$ ipython --no-banner

In [1]: import numpy as np

In [2]: from numpy import linalg as LA

In [3]: np.set_printoptions(suppress=True, linewidth=160)

In [4]: def rd(a):
   ...:     return np.round(a, 3) + 0
   ...: 

In [5]: J = np.array([[1.0, 0.7, 0.49], [0.7, 1.0, 0.7], [0.49, 0.7, 1.0]])

In [6]: # symmetric, so the eigenvalues are real

In [7]: vec = np.array([-4, -5, 5])

In [8]: rhs = J @ vec

In [9]: coef, lr = np.zeros(3), 1 / LA.norm(J, 2) ** 2

In [10]: for i in range(3):
    ...:     coef -= lr * J.T @ (J @ coef - rhs)
    ...:     if i % 1 == 0: print(i, round(LA.norm(J @ coef - rhs), 3))
    ...: 
0 3.232
1 3.08
2 2.936

In [11]: rd(coef)
Out[11]: array([-2.   , -1.657, -0.7  ])

In [12]: J[0] @ J[2]
Out[12]: np.float64(1.47)

In [13]: rd(LA.norm(J, 1)), rd(LA.norm(J, np.inf))
Out[13]: (np.float64(2.4), np.float64(2.4))

In [14]: print(rd(LA.norm(J) ** 2 / LA.norm(J, 2) ** 2))
1.061

In [15]: rd(LA.det(J.T))
Out[15]: np.float64(0.26)

In [16]: print(rd(np.poly(J)))
[ 1.   -3.    1.78 -0.26]

In [17]: rd(np.einsum("ij,ji->", J, J))
Out[17]: np.float64(5.44)

In [18]: out = J / LA.norm(J, axis=1, keepdims=True)

In [19]: gram = out @ out.T

In [20]: rd(gram[1])
Out[20]: array([0.942, 1.   , 0.942])

In [21]: print((gram - 2 * np.eye(3)).round(6).argmax(axis=1))
[1 0 1]

In [22]: (np.abs(gram) > 0.9).astype(int)
Out[22]: 
array([[1, 1, 0],
       [1, 1, 1],
       [0, 1, 1]])

In [23]: W2 = np.sign(np.array([[0, -2, -1, 0], [3, 3, -2, -3], [0, 0, 2, 1], [0, 2, -3, 1]]))

In [24]: out = (np.tril(W2, -1) + np.eye(4)) @ (np.triu(W2, 1) + np.eye(4))

In [25]: ev = np.array([2, 2, 0, 2])

In [26]: X = np.rint(out * ev @ LA.inv(out)) + 0

In [27]: X
Out[27]: 
array([[ 0.,  2.,  0., -2.],
       [-4.,  6.,  0., -4.],
       [ 2., -2.,  2.,  2.],
       [-4.,  4.,  0., -2.]])

In [28]: # rank 3

In [29]: ev, vecs = LA.eigh(J)

In [30]: rd(LA.svd(J, compute_uv=False))
Out[30]: array([2.265, 0.51 , 0.225])

In [31]: M = np.loadtxt("dump.csv", delimiter=",")

In [32]: M
Out[32]: 
array([[ -1.,  -1.,  -2.,   6.],
       [ -4.,   2.,   3.,   2.],
       [ -5.,   9.,  11.,  -7.],
       [  4.,  16.,   9.,  -4.],
       [ -1.,  12.,   3.,  -9.],
       [ -2.,  17.,  -2.,  -2.],
       [  1.,  12.,   0.,   4.],
       [  6.,  10.,   0.,  12.],
       [ 14.,   5.,   6.,  12.],
       [ 20.,   6.,  13.,  15.],
       [ 11.,  14.,  16.,  11.],
       [  5.,   9.,  24.,  17.],
       [  2.,   4.,  15.,   9.],
       [  7.,  10.,  15.,  10.],
       [  6.,  13.,  10.,  12.],
       [ -3.,   6.,  10.,  20.],
       [  3.,   3.,   8.,  27.],
       [  8.,   2.,   4.,  28.],
       [ -1.,   3.,  12.,  32.],
       [ -6.,  11.,  13.,  29.],
       [  3.,  10.,  15.,  37.],
       [  9.,   1.,  10.,  42.],
       [  7.,  -3.,  16.,  41.],
       [  2.,  -3.,  13.,  32.],
       [  1.,   5.,  16.,  30.],
       [ -4.,   0.,  16.,  28.],
       [-10.,   2.,   8.,  22.],
       [-19.,   3.,  12.,  14.],
       [-19.,   2.,   5.,  17.]])

In [33]: cen = M - M.mean(axis=0)

In [34]: Uu, sv, Vh = LA.svd(cen, full_matrices=False)

In [35]: rd(np.abs(Vh[-1]))
Out[35]: array([0.142, 0.893, 0.308, 0.296])

In [36]: rd(cen.mean(axis=0))
Out[36]: array([0., 0., 0., 0.])

In [37]: print(rd(Vh[0] * np.sign(Vh[0, np.abs(Vh[0]).argmax()])))
[ 0.08  -0.224  0.22   0.946]

In [38]: rd((sv ** 2).sum() ** 2 / (sv ** 4).sum())
Out[38]: np.float64(2.119)
